In [1]: import numpy as np

In [2]: np.set_printoptions(suppress=True, linewidth=160)

In [3]: X = np.loadtxt("block4.csv", delimiter=",")

In [4]: print(X)
[[ 1.  3.  0.]
 [ 1.  4.  1.]
 [ 1.  5.  2.]
 [ 3.  6.  4.]
 [ 6.  7.  5.]
 [ 6.  7.  8.]
 [ 8.  8.  9.]
 [10.  9. 10.]
 [10.  9. 13.]
 [11.  9. 15.]
 [13. 10. 18.]
 [15. 11. 19.]
 [15. 13. 19.]
 [15. 15. 19.]
 [18. 15. 21.]
 [18. 16. 23.]
 [21. 17. 25.]
 [22. 17. 26.]
 [23. 17. 27.]
 [23. 19. 27.]]

In [5]: idx = X[:, 1] > np.median(X[:, 1])

In [6]: r0 = X[idx].mean(axis=0) - X[~idx].mean(axis=0)

In [7]: print((((X - X.mean(axis=0)) @ r0 > 0) == idx).mean())
1.0

In [8]: left, sigma, vt = np.linalg.svd(X)

In [9]: print(sigma.round(2))
[111.84   7.8    3.22]

In [10]: Y = left[:, :1] @ np.diag(sigma[:1]) @ vt[:1]

In [11]: print(np.linalg.matrix_rank(Y))
1

In [12]: print(round(np.linalg.norm(X - Y) / np.linalg.norm(X), 2))
0.08

In [13]: print(round(float(np.abs(X - Y).max()), 2))
2.99

In [14]: print(np.linalg.matrix_rank(X, rtol=0.05))
2

In [15]: x0 = np.array([2, 1, 1])

In [16]: target = X @ x0

In [17]: print(np.round(np.linalg.solve(X.T @ X, X.T @ target), 2))
[2. 1. 1.]

In [18]: try:
    ...:     np.linalg.solve(X, target)
    ...: except np.linalg.LinAlgError as e:
    ...:     print(repr(e))
    ...: 
LinAlgError('Last 2 dimensions of the array must be square')

In [19]: print(np.round(np.linalg.lstsq(X, target)[0], 2))
[2. 1. 1.]

In [20]: rng = np.random.default_rng(401427)

In [21]: target = target + 0.3 * rng.normal(size=20)

In [22]: print(target.round(2))
[ 5.01  7.46  9.18 15.65 23.87 27.07 32.48 39.74 42.05 45.54 54.08 60.28 61.87 63.7  71.71 75.13 84.35 87.2  89.41 92.21]

In [23]: coef, *_ = np.linalg.lstsq(X, target)

In [24]: print([round(float(np.linalg.norm(np.linalg.solve(X.T @ X + lam * np.eye(3), X.T @ target))), 2) for lam in (0, 1, 10, 100)])
[2.47, 2.44, 2.32, 2.26]

In [25]: Ac = (X - X.mean(axis=0)) / X.std(axis=0)

In [26]: print(np.argwhere(np.abs(Ac) > 2))
[]

In [27]: coef = np.linalg.lstsq(np.delete(Ac, 1, axis=1), Ac[:, 1])[0]

In [28]: print(np.abs(coef).argmax())
0

In [29]: Y = np.c_[X[:, :2] @ np.array([[6, -9], [9, -2]]), np.array([3, -2, -1, -2, 0, 3, -3, -1, 3, 0, 0, 2, -1, 0, -3, 1, -3, -3, 1, -2])]

In [30]: print(Y)
[[  33.  -15.    3.]
 [  42.  -17.   -2.]
 [  51.  -19.   -1.]
 [  72.  -39.   -2.]
 [  99.  -68.    0.]
 [  99.  -68.    3.]
 [ 120.  -88.   -3.]
 [ 141. -108.   -1.]
 [ 141. -108.    3.]
 [ 147. -117.    0.]
 [ 168. -137.    0.]
 [ 189. -157.    2.]
 [ 207. -161.   -1.]
 [ 225. -165.    0.]
 [ 243. -192.   -3.]
 [ 252. -194.    1.]
 [ 279. -223.   -3.]
 [ 285. -232.   -3.]
 [ 291. -241.    1.]
 [ 309. -245.   -2.]]

In [31]: print(np.round(np.linalg.norm(Y - X @ np.linalg.lstsq(X, Y)[0], axis=0), 2) + 0)
[0.  0.  8.4]

In [32]: print(np.linalg.matrix_rank(np.c_[X, Y]))
4

In [33]: print(np.round(np.linalg.lstsq(X, Y[:, 0])[0], 2) + 0)
[6. 9. 0.]

In [34]: E = np.loadtxt("w.csv", delimiter=",")

In [35]: print(E)
[[ 3.  0.  0.]
 [ 3.  1.  0.]
 [-1. -3. -1.]]

In [36]: print(np.einsum("ii->", E))
3.0

In [37]: print(np.round(np.linalg.det(2 * E), 2), round(np.linalg.det(E), 2))
-24.0 -3.0

In [38]: Y = np.array([[1, 0, 3], [-2, 0, -1], [-3, -1, -2]])

In [39]: print(np.einsum("ij->j", E))
[ 5. -2. -1.]

In [40]: print(np.einsum("ik,kj->ji", E, Y))
[[3. 1. 8.]
 [0. 0. 1.]
 [9. 8. 2.]]

In [41]: print(E @ Y)
[[3. 0. 9.]
 [1. 0. 8.]
 [8. 1. 2.]]

In [42]: left, sigma, vt = np.linalg.svd(E)

In [43]: print(sigma.round(2))
[4.72 2.78 0.23]

In [44]: Y = left[:, :2] @ np.diag(sigma[:2]) @ vt[:2]

In [45]: print(Y.round(2))
[[ 2.99  0.05 -0.14]
 [ 3.01  0.95  0.16]
 [-1.   -3.02 -0.95]]

In [46]: print(np.linalg.matrix_rank(E, rtol=0.05))
2

In [47]: print(round(np.linalg.norm(E - Y, 2), 2), np.round(sigma[2], 2))
0.23 0.23

In [48]: print(round(np.linalg.norm(E - Y) / np.linalg.norm(E), 2))
0.04

In [49]: print(round(float(np.einsum("ij,ji->", Y, Y)), 2))
10.38

In [50]: print(round(float(np.linalg.det(Y[::-1])), 2))
0.0

In [51]: print(np.round(np.linalg.det(2 * Y), 2), round(float(np.linalg.det(Y)), 2))
-0.0 -0.0

In [52]: left, sigma, vt = np.linalg.svd(E, full_matrices=False)

In [53]: print(sigma.round(2))
[4.72 2.78 0.23]

In [54]: print(np.round(sigma / sigma[0], 2))
[1.   0.59 0.05]

In [55]: J = np.array([[-0.6, 3.0, -0.6], [-0.3, -0.2, 0.2], [1.2, 1.5, 0.2]])

In [56]: J[:, 2] *= 3

In [57]: print(J.round(2))
[[-0.6  3.  -1.8]
 [-0.3 -0.2  0.6]
 [ 1.2  1.5  0.6]]

In [58]: print(np.round(np.linalg.det(J[::-1]), 2))
-3.69

In [59]: print(np.round(np.linalg.eigvals(J).sum().real, 2))
-0.2

In [60]: print(np.round(np.kron(np.eye(2, dtype=int), J), 2))
[[-0.6  3.  -1.8 -0.   0.  -0. ]
 [-0.3 -0.2  0.6 -0.  -0.   0. ]
 [ 1.2  1.5  0.6  0.   0.   0. ]
 [-0.   0.  -0.  -0.6  3.  -1.8]
 [-0.  -0.   0.  -0.3 -0.2  0.6]
 [ 0.   0.   0.   1.2  1.5  0.6]]

In [61]: idx = rng.permutation(3)

In [62]: Y = J[:, idx] * rng.choice([-1, 1], 3)

In [63]: print(Y.round(2))
[[ 3.   1.8  0.6]
 [-0.2 -0.6  0.3]
 [ 1.5 -0.6 -1.2]]

In [64]: left, _, vt = np.linalg.svd(J.T @ Y)

In [65]: print(np.round(left @ vt, 2) + 0)
[[ 0.  0. -1.]
 [ 1.  0.  0.]
 [ 0. -1.  0.]]

In [66]: print(np.round(np.linalg.lstsq(J, Y)[0], 2) + 0)
[[ 0.  0. -1.]
 [ 1.  0.  0.]
 [ 0. -1.  0.]]

In [67]: print(np.round(np.linalg.norm(Y, axis=0), 2))
[3.36 1.99 1.37]

In [68]: left, sigma = np.linalg.svd(J)
---------------------------------------------------------------------------
ValueError                                Traceback (most recent call last)
Cell In[68], line 1
----> 1 left, sigma = np.linalg.svd(J)

ValueError: too many values to unpack (expected 2)

In [69]: left, sigma, vt = np.linalg.svd(J, full_matrices=False)

In [70]: print(np.allclose(left * sigma @ vt, J))
True

In [71]: print(sigma.round(2))
[3.68 1.81 0.55]

In [72]: print((sigma > 1e-8).sum())
3

In [73]: print(np.round(sigma / sigma[0], 2))
[1.   0.49 0.15]

In [74]: print(np.round(left.T @ left, 2) + 0)
[[1. 0. 0.]
 [0. 1. 0.]
 [0. 0. 1.]]

In [75]: print(np.round(np.cumsum(sigma ** 2) / np.sum(sigma ** 2), 2))
[0.79 0.98 1.  ]

In [76]: print(left.shape, sigma.shape, vt.shape)
(3, 3) (3,) (3, 3)

In [77]: print(np.round(np.abs(vt[0]), 2))
[0.06 0.9  0.44]

In [78]: idx = rng.permutation(3)

In [79]: print(idx)
[1 0 2]

In [80]: Y = E[idx][:, idx]

In [81]: print(Y)
[[ 1.  3.  0.]
 [ 0.  3.  0.]
 [-3. -1. -1.]]

In [82]: print(np.allclose(Y, E))
False

In [83]: print(np.round(np.sort(np.abs(np.linalg.eigvals(Y))), 2))
[1. 1. 3.]

In [84]: data = np.loadtxt("layer15.csv", delimiter=",")

In [85]: print(data)
[[3. 1. 1. 1.]
 [3. 1. 1. 1.]
 [4. 2. 2. 2.]]

In [86]: print([round(float(x), 2) for x in np.linalg.svd(data, compute_uv=False)[:3]])
[7.18, 0.68, 0.0]

In [87]: print(np.linalg.cond(data) > 100)
True

In [88]: print(np.argsort(-np.linalg.norm(data, axis=0).round(6), kind="stable")[:3])
[0 1 2]

In [89]: x0 = np.array([0, 1, -1, 2])

In [90]: print(np.linalg.norm(data @ x0) <= np.linalg.norm(data, 2) * np.linalg.norm(x0) + 1e-9)
True

In [91]: print((data * x0).sum(axis=1))
[2. 2. 4.]

In [92]: print(np.sign((data @ x0).round(6)))
[1. 1. 1.]

In [93]: print(data @ np.ones(4))
[ 6.  6. 10.]

In [94]: print(np.einsum("ij,j->i", data, x0))
[2. 2. 4.]

In [95]: print(data @ np.eye(4)[2])
[1. 1. 2.]

In [96]: blk = np.stack([data, 4 * data, data[::-1]])

In [97]: print(blk.sum(axis=0))
[[19.  7.  7.  7.]
 [18.  6.  6.  6.]
 [23. 11. 11. 11.]]

In [98]: print(blk.shape)
(3, 3, 4)

In [99]: print(np.einsum("bij,cij->bc", blk, blk))
[[ 52. 208.  48.]
 [208. 832. 192.]
 [ 48. 192.  52.]]

In [100]: feats = np.load("dump.npy")

In [101]: print(feats)
[[ 0.1  0.4  1.1  0.5]
 [-0.5 -0.2  0.9  0.6]
 [-0.6  0.7 -1.   1.3]
 [ 1.  -0.3 -1.4  0.1]]

In [102]: r0, r1 = feats[1], feats[3]

In [103]: print(r0 @ r0)
1.46

In [104]: print(r0 @ r1)
-1.64

In [105]: pr = (r0 @ r1) / (r0 @ r0) * r0

In [106]: print(np.round(r1 - pr, 2))
[ 0.44 -0.52 -0.39  0.77]

In [107]: print(pr.round(2))
[ 0.56  0.22 -1.01 -0.67]

In [108]: print(round(np.linalg.norm(r0 + r1) ** 2 + np.linalg.norm(r0 - r1) ** 2, 2))
9.04

In [109]: print(np.round(np.outer(r0, r1), 2))
[[-0.5   0.15  0.7  -0.05]
 [-0.2   0.06  0.28 -0.02]
 [ 0.9  -0.27 -1.26  0.09]
 [ 0.6  -0.18 -0.84  0.06]]
